>>> import numpy as np
>>> import numpy.linalg as la
>>> np.set_printoptions(precision=3, suppress=True, linewidth=160)
>>> X = np.array([[8, 6, 5, 9], [8, 5, 1, 3], [1, 6, 2, 1], [4, 3, 8, 4]])
>>> x0 = np.array([3, 0, -1, 2])
>>> rhs = X @ x0
>>> c, lr = np.zeros(4), 1 / la.norm(X, 2) ** 2
>>> for i in range(10):
...     c -= lr * X.T @ (X @ c - rhs)
...     if i % 2 == 0: print(i, round(la.norm(X @ c - rhs), 3))
... 
0 14.13
2 12.105
4 10.405
6 8.973
8 7.764
>>> round(la.cond(X), 3)
np.float64(7.115)
>>> x0 = np.array([4, 4, 9, 2])
>>> rhs = X @ x0
>>> print(rhs)
[119  67  48 108]
>>> np.round(la.solve(X.T, X[3]), 3) + 0
array([0., 0., 0., 1.])
>>> la.solve(X, rhs)
array([4., 4., 9., 2.])
>>> la.solve(X, -3 * rhs)
array([-12., -12., -27.,  -6.])
>>> print(la.solve(X, X[:, 3]))
[0. 0. 0. 1.]
>>> data = np.load("out11.npy")
>>> data
array([[-7.253,  4.08 , -5.545],
       [-8.5  ,  1.865, -4.927],
       [-6.695, -7.375,  0.881],
       [-5.806,  5.742, -5.772],
       [-5.224, -8.278,  2.046],
       [-2.832,  7.838, -5.527],
       [-5.46 , -8.165,  1.876],
       [-5.944,  5.608, -5.763],
       [ 1.718,  8.983, -4.044],
       [ 5.494,  8.148, -1.851],
       [ 7.849, -3.164,  5.327],
       [ 2.435,  8.964, -3.703],
       [ 3.479, -7.49 ,  5.639],
       [-2.066, -8.981,  3.882],
       [-0.062, -8.816,  4.719],
       [ 8.812,  4.414,  1.691],
       [-2.582, -8.953,  3.629],
       [-4.859, -8.433,  2.298],
       [-9.015, -3.767, -2.132],
       [-9.104, -0.121, -4.137],
       [ 3.397, -7.537,  5.626],
       [ 7.312,  6.815, -0.295],
       [ 8.736, -1.247,  4.704],
       [ 9.261,  1.545,  3.442],
       [-4.894,  6.533, -5.777],
       [ 0.913, -8.586,  5.045],
       [ 9.245,  1.213,  3.614]])
>>> # looks like rank 2
>>> data @ la.pinv(data) @ data
array([[-7.253,  4.08 , -5.545],
       [-8.5  ,  1.865, -4.927],
       [-6.695, -7.375,  0.881],
       [-5.806,  5.742, -5.772],
       [-5.224, -8.278,  2.046],
       [-2.832,  7.838, -5.527],
       [-5.46 , -8.165,  1.876],
       [-5.944,  5.608, -5.763],
       [ 1.718,  8.983, -4.044],
       [ 5.494,  8.148, -1.851],
       [ 7.849, -3.164,  5.327],
       [ 2.435,  8.964, -3.703],
       [ 3.479, -7.49 ,  5.639],
       [-2.066, -8.981,  3.882],
       [-0.062, -8.816,  4.719],
       [ 8.812,  4.414,  1.691],
       [-2.582, -8.953,  3.629],
       [-4.859, -8.433,  2.298],
       [-9.015, -3.767, -2.132],
       [-9.104, -0.121, -4.137],
       [ 3.397, -7.537,  5.626],
       [ 7.312,  6.815, -0.295],
       [ 8.736, -1.247,  4.704],
       [ 9.261,  1.545,  3.442],
       [-4.894,  6.533, -5.777],
       [ 0.913, -8.586,  5.045],
       [ 9.245,  1.213,  3.614]])
>>> try:
...     la.inv(data)
... except la.LinAlgError as e:
...     print(e)
... 
Last 2 dimensions of the array must be square
>>> la.lstsq(data[:-1].T, data[-1])[2]
np.int32(2)
>>> E = np.load("m.npy")
>>> E
array([[0, 0, 3, 0],
       [0, 3, 0, 3],
       [1, 0, 0, 0],
       [0, 3, 0, 3]])
>>> # column 3 repeats column 1
>>> print(np.round(la.norm(E, 2) / la.norm(E), 3))
0.885
>>> [round(float(x), 3) for x in la.svd(E, compute_uv=False)[:3]]
[6.0, 3.0, 1.0]
>>> np.argsort(-la.norm(E, axis=0).round(6), kind="stable")[:3]
array([1, 3, 2])
>>> print(la.cond(E) > 100)
True
>>> assert X == X.T
Traceback (most recent call last):
  File "<python-input-29>", line 1, in <module>
    assert X == X.T
           ^^^^^^^^
ValueError: The truth value of an array with more than one element is ambiguous. Use a.any() or a.all()
>>> (X - X.T) / 2
array([[ 0. , -1. ,  2. ,  2.5],
       [ 1. ,  0. , -2.5,  0. ],
       [-2. ,  2.5,  0. , -3.5],
       [-2.5,  0. ,  3.5,  0. ]])
>>> round(float(la.det(X)), 3)
-1470.0
>>> la.matrix_power(X, 2)
array([[153, 135, 128, 131],
       [117,  88,  71, 100],
       [ 62,  51,  23,  33],
       [ 80,  99,  71,  69]])
>>> round(float(np.abs(la.eigvals(X)).max()), 3)
19.2
>>> np.allclose(X @ X.T, X.T @ X)
False
>>> np.trace(X)
np.int64(19)
>>> print((X + X.T) / 2)
[[8.  7.  3.  6.5]
 [7.  5.  3.5 3. ]
 [3.  3.5 2.  4.5]
 [6.5 3.  4.5 4. ]]
>>> np.allclose(X, X.T)
False
>>> print(round(la.eigvals(E).sum().real, 3))
6.0
>>> np.round(np.poly(E), 3) + 0
array([ 1., -6., -3., 18.,  0.])
>>> np.round(la.eigvals(E), 3) + 0
array([ 1.732, -1.732,  6.   ,  0.   ])
>>> np.einsum("ii->", E)
np.int64(6)
>>> print(np.round(la.det(2 * E), 3), np.round(la.det(E), 3))
0.0 0.0
>>> np.round(la.det(E[::-1]), 3)
np.float64(0.0)
>>> np.diff(E, axis=0)
array([[ 0,  3, -3,  3],
       [ 1, -3,  0, -3],
       [-1,  3,  0,  3]])
>>> la.rank(E)
Traceback (most recent call last):
  File "<python-input-45>", line 1, in <module>
    la.rank(E)
    ^^^^^^^
AttributeError: module 'numpy.linalg' has no attribute 'rank'
>>> E.shape
(4, 4)
>>> E - E[0]
array([[ 0,  0,  0,  0],
       [ 0,  3, -3,  3],
       [ 1,  0, -3,  0],
       [ 0,  3, -3,  3]])
>>> print(E.sum(axis=0))
[1 6 3 6]
>>> np.abs(E).max()
np.int64(3)
>>> np.unravel_index(np.abs(E).argmax(), E.shape)
(np.int64(0), np.int64(2))
>>> print(E.sum(axis=1))
[3 6 1 6]
>>> E[:, 4]
Traceback (most recent call last):
  File "<python-input-52>", line 1, in <module>
    E[:, 4]
    ~^^^^^^
IndexError: index 4 is out of bounds for axis 1 with size 4
>>> round(la.norm(E), 3)
np.float64(6.782)
>>> U, sigma, VT = la.svd(E)
>>> np.argmax(sigma[:-1] / (sigma[1:] + 1e-6)) + 1
np.int64(3)
>>> Y = U[:, :3] @ np.diag(sigma[:3]) @ VT[:3]
>>> print(np.round(la.norm(E - Y, 2), 3), round(float(sigma[3]), 3))
0.0 0.0
>>> la.matrix_rank(E, rtol=0.05)
np.int64(3)
>>> A = np.array([[0, 0], [-6, 0], [-3, 0], [0, 0]])
>>> A
array([[ 0,  0],
       [-6,  0],
       [-3,  0],
       [ 0,  0]])
>>> A.T @ A
array([[45,  0],
       [ 0,  0]])
>>> A @ A.T
array([[ 0,  0,  0,  0],
       [ 0, 36, 18,  0],
       [ 0, 18,  9,  0],
       [ 0,  0,  0,  0]])
>>> la.lstsq(A[:-1].T, A[-1])[2]
np.int32(1)
>>> round(np.trace(la.pinv(A) @ A), 3)
np.float64(1.0)
>>> np.unique(A.round(6), axis=0).shape
(3, 2)
>>> try:
...     la.inv(A)
... except la.LinAlgError as e:
...     print(repr(e))
... 
LinAlgError('Last 2 dimensions of the array must be square')
>>> print(A @ la.pinv(A) @ A)
[[ 0.  0.]
 [-6.  0.]
 [-3.  0.]
 [ 0.  0.]]
>>> np.allclose(A[:-1].T @ la.lstsq(A[:-1].T, A[-1])[0], A[-1])
True
>>> th = np.radians(120)
>>> Rm = np.eye(2)
>>> Rm[0, 0] = Rm[1, 1] = np.cos(th)
>>> Rm[0, 1], Rm[1, 0] = -np.sin(th), np.sin(th)
>>> print(Rm)
[[-0.5   -0.866]
 [ 0.866 -0.5  ]]
>>> Y = A @ Rm.T
>>> np.allclose(la.norm(A, axis=1), la.norm(Y, axis=1))
True
>>> Y
array([[ 0.   ,  0.   ],
       [ 3.   , -5.196],
       [ 1.5  , -2.598],
       [ 0.   ,  0.   ]])
>>> la.svd(A, compute_uv=False), np.round(la.svd(Y, compute_uv=False), 3) + 0
(array([6.708, 0.   ]), array([6.708, 0.   ]))
>>> np.abs(Y - A).max(axis=0)
array([9.   , 5.196])
>>> print(la.lstsq(Y[:-1].T, Y[-1])[2])
1
>>> try:
...     la.inv(Y)
... except la.LinAlgError as e:
...     print(repr(e))
... 
LinAlgError('Last 2 dimensions of the array must be square')
>>> np.abs(np.diag(la.qr(Y)[1])) > 1e-9
array([ True, False])
>>> print(round(np.trace(la.pinv(Y) @ Y), 3))
1.0
